% ipython --no-banner

In [1]: import numpy as np

In [2]: np.set_printoptions(precision=3, suppress=True, linewidth=200, floatmode="fixed")

In [3]: rnd = lambda a: np.round(a, 3) + 0

In [4]: u = np.array([-7, 0, -1, 3, 7, 4, -1])

In [5]: g = np.array([3, 2, 2, 2, 2, 1, 3, 0])

In [6]: M = u[:, None] + g[None, :]

In [7]: M
Out[7]: 
array([[-4, -5, -5, -5, -5, -6, -4, -7],
       [ 3,  2,  2,  2,  2,  1,  3,  0],
       [ 2,  1,  1,  1,  1,  0,  2, -1],
       [ 6,  5,  5,  5,  5,  4,  6,  3],
       [10,  9,  9,  9,  9,  8, 10,  7],
       [ 7,  6,  6,  6,  6,  5,  7,  4],
       [ 2,  1,  1,  1,  1,  0,  2, -1]])

In [8]: # row 6 repeats row 2

In [9]: np.allclose(M[:-1].T @ np.linalg.lstsq(M[:-1].T, M[-1])[0], M[-1])
Out[9]: True

In [10]: np.unique(M.round(6), axis=0).shape
Out[10]: (6, 8)

In [11]: rnd(np.trace(np.linalg.pinv(M) @ M))
Out[11]: np.float64(2.0)

In [12]: u, g = M[0], M[3]

In [13]: u @ u
Out[13]: np.int64(217)

In [14]: p = (u @ g) / (u @ u) * u

In [15]: np.linalg.matrix_rank(np.outer(u, g))
Out[15]: np.int64(1)

In [16]: np.outer(u, g)
Out[16]: 
array([[-24, -20, -20, -20, -20, -16, -24, -12],
       [-30, -25, -25, -25, -25, -20, -30, -15],
       [-30, -25, -25, -25, -25, -20, -30, -15],
       [-30, -25, -25, -25, -25, -20, -30, -15],
       [-30, -25, -25, -25, -25, -20, -30, -15],
       [-36, -30, -30, -30, -30, -24, -36, -18],
       [-24, -20, -20, -20, -20, -16, -24, -12],
       [-42, -35, -35, -35, -35, -28, -42, -21]])

In [17]: rnd(p)
Out[17]: array([3.558, 4.447, 4.447, 4.447, 4.447, 5.336, 3.558, 6.226])

In [18]: rnd(np.linalg.norm(u + g) ** 2 + np.linalg.norm(u - g) ** 2)
Out[18]: np.float64(828.0)

In [19]: rnd((g - p) @ u)
Out[19]: np.float64(0.0)
